$ python3 -q
>>> import numpy as np
>>> np.set_printoptions(precision=2, suppress=True, linewidth=200)
>>> def tidy(a):
...     return np.round(a, 2) + 0
... 
>>> E = np.array([[1.0, 0.5, 0.25, 0.12, 0.06, 0.03],
...     [0.5, 1.0, 0.5, 0.25, 0.12, 0.06],
...     [0.25, 0.5, 1.0, 0.5, 0.25, 0.12],
...     [0.12, 0.25, 0.5, 1.0, 0.5, 0.25],
...     [0.06, 0.12, 0.25, 0.5, 1.0, 0.5],
...     [0.03, 0.06, 0.12, 0.25, 0.5, 1.0]])
>>> E
array([[1.  , 0.5 , 0.25, 0.12, 0.06, 0.03],
       [0.5 , 1.  , 0.5 , 0.25, 0.12, 0.06],
       [0.25, 0.5 , 1.  , 0.5 , 0.25, 0.12],
       [0.12, 0.25, 0.5 , 1.  , 0.5 , 0.25],
       [0.06, 0.12, 0.25, 0.5 , 1.  , 0.5 ],
       [0.03, 0.06, 0.12, 0.25, 0.5 , 1.  ]])
>>> # symmetric, so the eigenvalues are real
>>> vals, vecs = np.linalg.eigh(E)
>>> x0 = np.array([3, 3, 5, -2, 1, 7])
>>> tidy(vecs * np.maximum(vals, 0) @ vecs.T)
array([[1.  , 0.5 , 0.25, 0.12, 0.06, 0.03],
       [0.5 , 1.  , 0.5 , 0.25, 0.12, 0.06],
       [0.25, 0.5 , 1.  , 0.5 , 0.25, 0.12],
       [0.12, 0.25, 0.5 , 1.  , 0.5 , 0.25],
       [0.06, 0.12, 0.25, 0.5 , 1.  , 0.5 ],
       [0.03, 0.06, 0.12, 0.25, 0.5 , 1.  ]])
>>> (np.sign(vecs[:, -1].round(6)) == np.sign(vecs[0, -1].round(6))).astype(int)
array([1, 1, 1, 1, 1, 1])
>>> tidy(vecs * np.sqrt(vals) @ vecs.T)
array([[0.96, 0.25, 0.09, 0.04, 0.02, 0.01],
       [0.25, 0.93, 0.24, 0.09, 0.04, 0.02],
       [0.09, 0.24, 0.93, 0.24, 0.09, 0.04],
       [0.04, 0.09, 0.24, 0.93, 0.24, 0.09],
       [0.02, 0.04, 0.09, 0.24, 0.93, 0.25],
       [0.01, 0.02, 0.04, 0.09, 0.25, 0.96]])
>>> tidy(E.sum(axis=0))
array([1.96, 2.43, 2.62, 2.62, 2.43, 1.96])
>>> tidy(np.linalg.svd(E, compute_uv=False))
array([2.39, 1.44, 0.85, 0.55, 0.41, 0.36])
>>> np.unravel_index(np.abs(E).argmax(), E.shape)
(np.int64(0), np.int64(0))
>>> x0 = np.ones(6)
>>> for _ in range(4):
...     x0 = E @ x0
...     x0 /= np.linalg.norm(x0)
...     print(round(x0 @ E @ x0, 2))
... 
2.38
2.39
2.39
2.39
>>> tidy(np.linalg.eigvalsh(E)[-1])
np.float64(2.39)
>>> tidy(x0)
array([0.31, 0.42, 0.48, 0.48, 0.42, 0.31])
>>> L = np.linalg.cholesky(E)
>>> E / np.sqrt(np.outer(np.diag(E), np.diag(E)))
array([[1.  , 0.5 , 0.25, 0.12, 0.06, 0.03],
       [0.5 , 1.  , 0.5 , 0.25, 0.12, 0.06],
       [0.25, 0.5 , 1.  , 0.5 , 0.25, 0.12],
       [0.12, 0.25, 0.5 , 1.  , 0.5 , 0.25],
       [0.06, 0.12, 0.25, 0.5 , 1.  , 0.5 ],
       [0.03, 0.06, 0.12, 0.25, 0.5 , 1.  ]])
>>> tidy(np.prod(np.diag(L)) ** 2), tidy(np.linalg.det(E))
(np.float64(0.24), np.float64(0.24))
>>> tidy(np.diag(L) ** 2)
array([1.  , 0.75, 0.75, 0.75, 0.75, 0.75])
>>> tidy(L)
array([[1.  , 0.  , 0.  , 0.  , 0.  , 0.  ],
       [0.5 , 0.87, 0.  , 0.  , 0.  , 0.  ],
       [0.25, 0.43, 0.87, 0.  , 0.  , 0.  ],
       [0.12, 0.22, 0.43, 0.87, 0.  , 0.  ],
       [0.06, 0.1 , 0.22, 0.43, 0.87, 0.  ],
       [0.03, 0.05, 0.1 , 0.22, 0.43, 0.87]])
>>> tidy(L @ L.T)
array([[1.  , 0.5 , 0.25, 0.12, 0.06, 0.03],
       [0.5 , 1.  , 0.5 , 0.25, 0.12, 0.06],
       [0.25, 0.5 , 1.  , 0.5 , 0.25, 0.12],
       [0.12, 0.25, 0.5 , 1.  , 0.5 , 0.25],
       [0.06, 0.12, 0.25, 0.5 , 1.  , 0.5 ],
       [0.03, 0.06, 0.12, 0.25, 0.5 , 1.  ]])
